% python3 -q
>>> import numpy as np
>>> from numpy import linalg as LA
>>> np.set_printoptions(precision=2, suppress=True, linewidth=100)
>>> K = np.tril(np.array([[1, 3, 9, -1, 2, -5, 7, -7, -8, -9, -8, 5],
...     [4, -6, 1, -4, 2, 5, 1, 1, 2, 0, 4, 6],
...     [8, 1, -9, -4, -1, -5, -4, 3, -9, -6, 6, -8],
...     [0, 6, 9, -9, 6, 5, -7, -2, 5, -2, -9, 3],
...     [7, -9, 7, -8, -4, 0, 5, -2, -7, -1, -9, -4],
...     [8, -3, -4, -6, 0, 0, 0, 6, -6, 9, 1, -2],
...     [-7, 6, -2, -8, -7, 6, 9, 0, -2, -4, 5, -9],
...     [-6, 9, -1, 9, 5, 6, 1, -5, -4, -3, 3, -5],
...     [-7, -2, -9, 5, 7, -2, 3, -5, 2, 9, -7, -9],
...     [-1, -1, -3, -1, 4, 4, 5, -4, -4, 8, 7, -1],
...     [-9, 0, 5, -2, -3, 1, -5, 1, 4, -5, -7, 8],
...     [4, 4, -7, 3, -3, 8, 7, -4, 9, 1, 5, 1]]), -1) + np.eye(12, dtype=int)
>>> K
array([[ 1,  0,  0,  0,  0,  0,  0,  0,  0,  0,  0,  0],
       [ 4,  1,  0,  0,  0,  0,  0,  0,  0,  0,  0,  0],
       [ 8,  1,  1,  0,  0,  0,  0,  0,  0,  0,  0,  0],
       [ 0,  6,  9,  1,  0,  0,  0,  0,  0,  0,  0,  0],
       [ 7, -9,  7, -8,  1,  0,  0,  0,  0,  0,  0,  0],
       [ 8, -3, -4, -6,  0,  1,  0,  0,  0,  0,  0,  0],
       [-7,  6, -2, -8, -7,  6,  1,  0,  0,  0,  0,  0],
       [-6,  9, -1,  9,  5,  6,  1,  1,  0,  0,  0,  0],
       [-7, -2, -9,  5,  7, -2,  3, -5,  1,  0,  0,  0],
       [-1, -1, -3, -1,  4,  4,  5, -4, -4,  1,  0,  0],
       [-9,  0,  5, -2, -3,  1, -5,  1,  4, -5,  1,  0],
       [ 4,  4, -7,  3, -3,  8,  7, -4,  9,  1,  5,  1]])
>>> # triangular, det is the product of the diagonal
>>> LA.matrix_rank(K - K[0, 0] * np.eye(12))
np.int64(10)
>>> rng = np.random.default_rng(570502)
>>> lab = rng.permutation(12)
>>> lab
array([ 6, 10,  0,  5, 11,  4,  8,  3,  7,  9,  1,  2])
>>> other = K[lab][:, lab]
>>> other
array([[ 1,  0, -7,  6,  0, -7,  0, -8,  0,  0,  6, -2],
       [-5,  1, -9,  1,  0, -3,  4, -2,  1, -5,  0,  5],
       [ 0,  0,  1,  0,  0,  0,  0,  0,  0,  0,  0,  0],
       [ 0,  0,  8,  1,  0,  0,  0, -6,  0,  0, -3, -4],
       [ 7,  5,  4,  8,  1, -3,  9,  3, -4,  1,  4, -7],
       [ 0,  0,  7,  0,  0,  1,  0, -8,  0,  0, -9,  7],
       [ 3,  0, -7, -2,  0,  7,  1,  5, -5,  0, -2, -9],
       [ 0,  0,  0,  0,  0,  0,  0,  1,  0,  0,  6,  9],
       [ 1,  0, -6,  6,  0,  5,  0,  9,  1,  0,  9, -1],
       [ 5,  0, -1,  4,  0,  4, -4, -1, -4,  1, -1, -3],
       [ 0,  0,  4,  0,  0,  0,  0,  0,  0,  0,  1,  0],
       [ 0,  0,  8,  0,  0,  0,  0,  0,  0,  0,  1,  1]])
>>> LA.cond(K) > 100
np.True_
>>> np.argsort(-LA.norm(K, axis=0).round(6), kind="stable")[:3]
array([0, 2, 3])
>>> round(LA.norm(K, 2) / LA.norm(K), 2)
np.float64(0.59)
>>> [round(float(x), 2) for x in LA.svd(K, compute_uv=False)[:3]]
[25.9, 21.13, 18.25]
>>> blk = np.stack([K, 2 * K, K[::-1]])
>>> blk.shape
(3, 12, 12)
>>> LA.matrix_rank(blk)
array([12, 12, 12])
>>> print(blk.sum(axis=0))
[[  7   4  -7   3  -3   8   7  -4   9   1   5   1]
 [  3   3   5  -2  -3   1  -5   1   4  -5   1   0]
 [ 23   2   0  -1   4   4   5  -4  -4   1   0   0]
 [ -7  16  18   8   7  -2   3  -5   1   0   0   0]
 [ 15 -18  20 -15   8   6   1   1   0   0   0   0]
 [ 17  -3 -14 -26  -7   9   1   0   0   0   0   0]
 [-13  15 -10 -30 -21  19   3   0   0   0   0   0]
 [-11  18   4  19  16  18   3   3   0   0   0   0]
 [-21   0 -18  16  21  -6   9 -15   3   0   0   0]
 [  5  -2  -8  -3  12  12  15 -12 -12   3   0   0]
 [-23   1  15  -6  -9   3 -15   3  12 -15   3   0]
 [ 13  12 -21   9  -9  24  21 -12  27   3  15   3]]
>>> LA.norm(blk, axis=(1, 2))
array([44.11, 88.23, 44.11])
>>> np.einsum("bij,cij->bc", blk, blk)
array([[ 1946,  3892,  -682],
       [ 3892,  7784, -1364],
       [ -682, -1364,  1946]])
>>> m1 = np.loadtxt("case17.csv", delimiter=",")
>>> print(m1)
[[ -1.  -5.  -1.   3.   3.  -1.   5.  -5.   1.  -4.   4.]
 [ -6.  -2.  -5.   7.   5.  -5.   7.  -2.   6.  -2.   0.]
 [ -6.   2.  -1.  12.   0.   0.  11.  -1.   4.  -5.  -4.]
 [-11.   2.   2.  17.   4.  -4.  12.   4.   7.  -1.  -6.]
 [-15.  -2.   2.  12.   4.  -6.   8.   5.   7.   3.  -5.]
 [-10.   1.   5.  17.   5.  -4.   6.   2.   3.   3.  -1.]
 [ -8.   0.   7.  21.   9.  -4.   2.   5.   7.  -2.  -6.]
 [ -8.   2.   2.  26.  14.  -4.   7.   8.   7.  -1.  -2.]
 [ -7.   4.   6.  29.  17.  -1.  11.  13.   5.  -5.   0.]
 [ -5.   0.   9.  33.  12.  -6.  11.   8.   0. -10.   0.]
 [ -2.   5.  12.  35.  16. -10.  16.   8.  -3. -12.   5.]
 [  1.  10.  13.  32.  14.  -6.  14.   5.   1.  -7.   2.]
 [  5.   6.  16.  33.  10.  -3.  10.   0.   6.  -4.   5.]
 [  3.   6.  20.  29.  10.  -6.  15.   4.   8.   1.   8.]
 [  6.   2.  15.  30.   6.  -1.  12.  -1.   9.   6.   6.]
 [ 10.  -1.  17.  32.   6.  -3.  11.  -4.   5.   2.   7.]
 [  7.  -1.  13.  34.   9.   1.  11.  -4.   2.   1.   6.]]
>>> other = m1[0, 0] * m1[1:] - np.outer(m1[1:, 0], m1[0])
>>> other
array([[  0., -28.,  -1.,  11.,  13.,  -1.,  23., -28.,   0., -22.,  24.],
       [  0., -32.,  -5.,   6.,  18.,  -6.,  19., -29.,   2., -19.,  28.],
       [  0., -57., -13.,  16.,  29.,  -7.,  43., -59.,   4., -43.,  50.],
       [  0., -73., -17.,  33.,  41.,  -9.,  67., -80.,   8., -63.,  65.],
       [  0., -51., -15.,  13.,  25.,  -6.,  44., -52.,   7., -43.,  41.],
       [  0., -40., -15.,   3.,  15.,  -4.,  38., -45.,   1., -30.,  38.],
       [  0., -42., -10.,  -2.,  10.,  -4.,  33., -48.,   1., -31.,  34.],
       [  0., -39., -13.,  -8.,   4.,  -6.,  24., -48.,   2., -23.,  28.],
       [  0., -25., -14., -18.,   3.,   1.,  14., -33.,   5., -10.,  20.],
       [  0., -15., -14., -29., -10.,   8.,  -6., -18.,   5.,   4.,   3.],
       [  0.,  -5., -12., -35., -17.,   7., -19.,   0.,  -2.,  11.,  -6.],
       [  0.,  19., -11., -48., -25.,   8., -35.,  25., -11.,  24., -25.],
       [  0.,   9., -17., -38., -19.,   9., -30.,  11., -11.,  11., -20.],
       [  0.,  28.,  -9., -48., -24.,   7., -42.,  31., -15.,  18., -30.],
       [  0.,  51.,  -7., -62., -36.,  13., -61.,  54., -15.,  38., -47.],
       [  0.,  36.,  -6., -55., -30.,   6., -46.,  39.,  -9.,  27., -34.]])
>>> m1[:, 0] / m1[0, 0]
array([  1.,   6.,   6.,  11.,  15.,  10.,   8.,   8.,   7.,   5.,   2.,  -1.,  -5.,  -3.,  -6.,
       -10.,  -7.])
>>> np.flatnonzero(~other.round(6).any(axis=1))
array([], dtype=int64)
>>> np.argsort(-LA.norm(other, axis=0).round(6), kind="stable")[:3]
array([7, 1, 6])
>>> [round(float(x), 2) for x in LA.svd(other, compute_uv=False)[:3]]
[349.06, 119.08, 25.35]
>>> LA.cond(other) > 100
np.True_
>>> LA.matrix_rank(other, rtol=0.1)
np.int64(2)
>>> print(np.round(LA.norm(other, 2) / LA.norm(other), 2))
0.94
>>> other = np.c_[m1[:, :8] @ np.array([[1, -3, -4, -4, 5, -5, -4, -1],
...     [5, 4, -4, 1, -2, 0, -3, -2],
...     [-2, -3, -2, 1, 5, 4, -1, 0],
...     [3, -3, 0, 5, 3, -4, -1, 5],
...     [5, -3, -1, 2, -2, -1, 5, 5],
...     [-3, 5, 5, 0, -1, 2, 1, -3],
...     [5, 2, -4, -1, 0, -5, -1, -4],
...     [4, -4, 1, -4, 0, 1, -3, 5]]), np.array([-2, -1, -1, 3, -3, 0, 1, 3, -2, 3, 1, -2, -1, 3, -2, 3, -2])]
>>> print(other)
[[   8.   -7.   -7.   34.    4.  -46.   41.   -1.   -2.]
 [  82.  -14.  -18.   63.  -35.  -70.   47.   47.   -1.]
 [  93.   19.  -27.   78.   -3.  -78.   -1.   13.   -1.]
 [ 154.  -40.  -36.  113.   -2.  -73.   11.   96.    3.]
 [ 105.  -51.    3.  100.  -27.  -16.   43.  110.   -3.]
 [ 111.  -63.  -21.  127.   18.  -39.   24.  116.    0.]
 [ 128. -123.  -14.  140.   44.  -38.   28.  187.    1.]
 [ 225. -132.  -34.  155.   20. -105.   33.  228.    3.]
 [ 283. -154.  -53.  154.   41. -118.   15.  253.   -2.]
 [ 241. -187.  -76.  175.  101. -142.   -3.  244.    3.]
 [ 326. -213. -158.  184.  123. -190.  -24.  253.    1.]
 [ 299. -162. -165.  173.  124. -172.  -44.  196.   -2.]
 [ 211. -163. -141.  177.  175. -159.  -50.  167.   -1.]
 [ 239. -178. -172.  148.  176. -144.  -62.  158.    3.]
 [ 165. -140. -122.  147.  180. -159.  -55.  120.   -2.]
 [ 145. -176. -139.  153.  224. -181.  -58.  127.    3.]
 [ 159. -150. -102.  177.  185. -185.  -25.  143.   -2.]]
>>> np.round(LA.lstsq(m1, other[:, 0])[0], 2) + 0
array([ 1.,  5., -2.,  3.,  5., -3.,  5.,  4.,  0.,  0.,  0.])
>>> LA.matrix_rank(other)
np.int64(9)
>>> feats = np.load("block10.npy")
>>> feats
array([[-0.18,  0.66,  0.39,  0.61],
       [-0.79,  0.32, -0.09, -0.52],
       [-0.26, -0.06, -0.82,  0.51],
       [-0.53, -0.67,  0.41,  0.31]])
>>> u, v = feats[0], feats[3]
>>> print(round(float(u @ u), 2))
1.0
>>> pr = (u @ v) / (u @ u) * u
>>> v - pr
array([-0.53, -0.67,  0.41,  0.31])
>>> print(pr.round(2) + 0)
[0. 0. 0. 0.]
>>> proj = m1 @ LA.solve(m1.T @ m1, m1.T)
>>> proj @ m1[:, 0]
array([ -1.,  -6.,  -6., -11., -15., -10.,  -8.,  -8.,  -7.,  -5.,  -2.,   1.,   5.,   3.,   6.,
        10.,   7.])
>>> J = np.loadtxt("w.csv", delimiter=",")
>>> J
array([[ 0.,  0., -1.,  5., -2., -5.,  5.,  4.,  5.,  0., -1.,  2.,  2.],
       [ 0.,  0.,  0., -1.,  5., -2., -5.,  5.,  4.,  5.,  0., -1.,  2.],
       [-1.,  0.,  0.,  0., -1.,  5., -2., -5.,  5.,  4.,  5.,  0., -1.],
       [ 5., -1.,  0.,  0.,  0., -1.,  5., -2., -5.,  5.,  4.,  5.,  0.],
       [-2.,  5., -1.,  0.,  0.,  0., -1.,  5., -2., -5.,  5.,  4.,  5.],
       [-5., -2.,  5., -1.,  0.,  0.,  0., -1.,  5., -2., -5.,  5.,  4.],
       [ 5., -5., -2.,  5., -1.,  0.,  0.,  0., -1.,  5., -2., -5.,  5.],
       [ 4.,  5., -5., -2.,  5., -1.,  0.,  0.,  0., -1.,  5., -2., -5.],
       [ 5.,  4.,  5., -5., -2.,  5., -1.,  0.,  0.,  0., -1.,  5., -2.],
       [ 0.,  5.,  4.,  5., -5., -2.,  5., -1.,  0.,  0.,  0., -1.,  5.],
       [-1.,  0.,  5.,  4.,  5., -5., -2.,  5., -1.,  0.,  0.,  0., -1.],
       [ 2., -1.,  0.,  5.,  4.,  5., -5., -2.,  5., -1.,  0.,  0.,  0.],
       [ 2.,  2., -1.,  0.,  5.,  4.,  5., -5., -2.,  5., -1.,  0.,  0.]])
>>> # equal to its transpose
>>> np.all(LA.eigvalsh(J) > 0)
np.False_
>>> try:
...     LA.cholesky(J)
... except LA.LinAlgError as e:
...     print(e)
... 
Matrix is not positive definite
>>> round(LA.eigvalsh(J).min(), 2)
np.float64(-19.19)
>>> u, v = J[7], J[2]
>>> u @ v
np.float64(12.0)
>>> pr = (u @ v) / (u @ u) * u
>>> LA.matrix_rank(np.outer(u, v))
np.int64(1)
>>> print(pr)
[ 0.32  0.4  -0.4  -0.16  0.4  -0.08  0.    0.    0.   -0.08  0.4  -0.16 -0.4 ]
>>> print(v - pr)
[-1.32 -0.4   0.4   0.16 -1.4   5.08 -2.   -5.    5.    4.08  4.6   0.16 -0.6 ]
>>> print(round(float(LA.norm(u + v) ** 2 + LA.norm(u - v) ** 2), 2))
548.0
>>> X = np.load("dump.npy")
>>> X
array([[ 0.,  2., -1.,  0.,  2.,  0., -1.,  0., -8.,  0.,  5.,  0.],
       [ 2.,  2., -1.,  1.,  1.,  0., -1.,  2., -2., -9., -7.,  6.],
       [-1.,  2.,  1.,  2.,  2., -1., -1.,  2.,  6., -8.,  5.,  8.],
       [ 0., -1.,  1.,  0.,  2.,  2.,  1.,  0., -6., -3.,  5., -9.],
       [ 0.,  2.,  1., -1.,  2., -1., -2.,  0., -9., -8.,  4., -5.],
       [-1.,  0., -1., -2.,  2., -2., -2.,  1., -8., -6.,  9.,  1.],
       [ 0., -1.,  1.,  1.,  2.,  0.,  2.,  2.,  4.,  2., -8., -4.],
       [ 0.,  1., -1., -2.,  0., -2., -2.,  0.,  1.,  1.,  4., -2.],
       [ 0.,  0.,  0.,  0.,  0.,  0.,  0.,  0.,  7.,  7., -8.,  9.],
       [ 0.,  0.,  0.,  0.,  0.,  0.,  0.,  0.,  0.,  2.,  2., -7.],
       [ 0.,  0.,  0.,  0.,  0.,  0.,  0.,  0., -2., -1.,  0., -8.],
       [ 0.,  0.,  0.,  0.,  0.,  0.,  0.,  0.,  9., -6., -7., -9.]])
>>> u = np.array([-2, 3, -2, 3, 2, -2, -3, 1, -1, 1, 2, 0])
>>> other = X + np.outer(u, np.eye(12)[4])
>>> LA.matrix_rank(other - X)
np.int64(1)
>>> LA.matrix_rank(LA.inv(other) - LA.inv(X), tol=1e-8)
np.int64(1)
>>> np.round(LA.det(other) / LA.det(X), 2), round(float(1 + LA.solve(X, u)[4]), 2)
(np.float64(-6.39), -6.39)
>>> other
array([[ 0.,  2., -1.,  0.,  0.,  0., -1.,  0., -8.,  0.,  5.,  0.],
       [ 2.,  2., -1.,  1.,  4.,  0., -1.,  2., -2., -9., -7.,  6.],
       [-1.,  2.,  1.,  2.,  0., -1., -1.,  2.,  6., -8.,  5.,  8.],
       [ 0., -1.,  1.,  0.,  5.,  2.,  1.,  0., -6., -3.,  5., -9.],
       [ 0.,  2.,  1., -1.,  4., -1., -2.,  0., -9., -8.,  4., -5.],
       [-1.,  0., -1., -2.,  0., -2., -2.,  1., -8., -6.,  9.,  1.],
       [ 0., -1.,  1.,  1., -1.,  0.,  2.,  2.,  4.,  2., -8., -4.],
       [ 0.,  1., -1., -2.,  1., -2., -2.,  0.,  1.,  1.,  4., -2.],
       [ 0.,  0.,  0.,  0., -1.,  0.,  0.,  0.,  7.,  7., -8.,  9.],
       [ 0.,  0.,  0.,  0.,  1.,  0.,  0.,  0.,  0.,  2.,  2., -7.],
       [ 0.,  0.,  0.,  0.,  2.,  0.,  0.,  0., -2., -1.,  0., -8.],
       [ 0.,  0.,  0.,  0.,  0.,  0.,  0.,  0.,  9., -6., -7., -9.]])
